$ ipython --no-banner

In [1]: import numpy as np

In [2]: np.set_printoptions(precision=2, suppress=True, linewidth=120, floatmode="fixed")

In [3]: B = np.array([[2, 1, 2, 3, 3],
   ...:     [3, 0, 1, 1, 3],
   ...:     [1, 0, 2, 3, 0],
   ...:     [0, 2, 0, 3, 2],
   ...:     [3, 3, 1, 2, 2]])

In [4]: arr = B + B.T

In [5]: arr
Out[5]: 
array([[4, 4, 3, 3, 6],
       [4, 0, 1, 3, 6],
       [3, 1, 4, 3, 1],
       [3, 3, 3, 6, 4],
       [6, 6, 1, 4, 4]])

In [6]: # equal to its transpose

In [7]: vals, vecs = np.linalg.eigh(arr)

In [8]: np.abs(vecs[:, -1])
Out[8]: array([0.51, 0.39, 0.28, 0.47, 0.54])

In [9]: (vals > 1e-8).sum(), (vals < -1e-8).sum()
Out[9]: (np.int64(3), np.int64(2))

In [10]: vals.sum(), np.trace(arr)
Out[10]: (np.float64(18.0), np.int64(18))

In [11]: np.linalg.eigvalsh(arr @ arr)
Out[11]: array([  4.10,   4.93,  17.76,  19.01, 322.20])

In [12]: r0 = np.array([-3, 3, -3])

In [13]: np.polyval(r0, arr[0])
Out[13]: array([-39, -39, -21, -21, -93])

In [14]: np.cross(arr[0, :3], arr[2, :3])
Out[14]: array([13, -7, -8])

In [15]: np.array([np.convolve(row, r0, "same") for row in arr])
Out[15]: 
array([[  0,  -9, -12, -18,   9],
       [ 12, -15,  -6, -12,   9],
       [  6, -18,   0,  -6,  -6],
       [  0,  -9, -18,  -3,  -6],
       [  0,  -3, -27,  -3,   0]])

In [16]: np.convolve(arr[0], r0)
Out[16]: array([-12,   0,  -9, -12, -18,   9, -18])

In [17]: round(float(np.linalg.eigvalsh(arr).min()), 2)
Out[17]: -4.36

In [18]: [round(float(np.linalg.det(arr[:i, :i])), 2) + 0 for i in range(1, 6)]
Out[18]: [4.0, -16.0, -44.0, -156.0, 1484.0]

In [19]: C2 = arr.T @ arr

In [20]: np.linalg.eigvalsh(C2)[::-1]
Out[20]: array([322.20,  19.01,  17.76,   4.93,   4.10])

In [21]: np.linalg.matrix_rank(C2)
Out[21]: np.int64(5)

In [22]: (arr @ arr.T).shape
Out[22]: (5, 5)

In [23]: X = np.load("case2.npy")

In [24]: X
Out[24]: 
array([[ 0.86,  0.01, -0.29,  0.04,  0.18],
       [ 0.01,  0.58, -0.18,  0.26, -0.38],
       [-0.29, -0.18,  0.29,  0.21,  0.21],
       [ 0.04,  0.26,  0.21,  0.82,  0.17],
       [ 0.18, -0.38,  0.21,  0.17,  0.45]])

In [25]: # projection: eigenvalues are 0 or 1

In [26]: np.linalg.lstsq(X[:-1].T, X[-1])[2]
Out[26]: np.int32(3)

In [27]: X @ np.linalg.pinv(X) @ X
Out[27]: 
array([[ 0.86,  0.01, -0.29,  0.04,  0.18],
       [ 0.01,  0.58, -0.18,  0.26, -0.38],
       [-0.29, -0.18,  0.29,  0.21,  0.21],
       [ 0.04,  0.26,  0.21,  0.82,  0.17],
       [ 0.18, -0.38,  0.21,  0.17,  0.45]])

In [28]: np.unique(X.round(6), axis=0).shape
Out[28]: (5, 5)

In [29]: np.linalg.norm(X, axis=1)
Out[29]: array([0.93, 0.76, 0.54, 0.91, 0.67])

In [30]: np.round(np.linalg.norm(X[0], 1), 2), round(np.linalg.norm(X[0], np.inf), 2)
Out[30]: (np.float64(1.38), np.float64(0.86))

In [31]: round(np.linalg.norm(X[0] - X[1]), 2)
Out[31]: np.float64(1.19)

In [32]: np.linalg.norm(X, axis=1).argmax()
Out[32]: np.int64(0)

In [33]: Uu, sig = np.linalg.svd(X)
---------------------------------------------------------------------------
ValueError                                Traceback (most recent call last)
Cell In[33], line 1
----> 1 Uu, sig = np.linalg.svd(X)

ValueError: too many values to unpack (expected 2)

In [34]: Uu, sig, Vt = np.linalg.svd(X, full_matrices=False)

In [35]: np.round(Uu.T @ X @ Vt.T, 2) + 0
Out[35]: 
array([[1.00, 0.00, 0.00, 0.00, 0.00],
       [0.00, 1.00, 0.00, 0.00, 0.00],
       [0.00, 0.00, 1.00, 0.00, 0.00],
       [0.00, 0.00, 0.00, 0.00, 0.00],
       [0.00, 0.00, 0.00, 0.00, 0.00]])

In [36]: np.cumsum(sig ** 2) / np.sum(sig ** 2)
Out[36]: array([0.33, 0.67, 1.00, 1.00, 1.00])

In [37]: np.round(Vt @ Vt.T, 2) + 0
Out[37]: 
array([[1.00, 0.00, 0.00, 0.00, 0.00],
       [0.00, 1.00, 0.00, 0.00, 0.00],
       [0.00, 0.00, 1.00, 0.00, 0.00],
       [0.00, 0.00, 0.00, 1.00, 0.00],
       [0.00, 0.00, 0.00, 0.00, 1.00]])

In [38]: np.round(sig / sig[0], 2) + 0
Out[38]: array([1.00, 1.00, 1.00, 0.00, 0.00])

In [39]: np.round(Uu.T @ Uu, 2) + 0
Out[39]: 
array([[1.00, 0.00, 0.00, 0.00, 0.00],
       [0.00, 1.00, 0.00, 0.00, 0.00],
       [0.00, 0.00, 1.00, 0.00, 0.00],
       [0.00, 0.00, 0.00, 1.00, 0.00],
       [0.00, 0.00, 0.00, 0.00, 1.00]])

In [40]: round(np.sqrt((sig ** 2).sum()), 2), np.round(np.linalg.norm(X), 2)
Out[40]: (np.float64(1.73), np.float64(1.73))
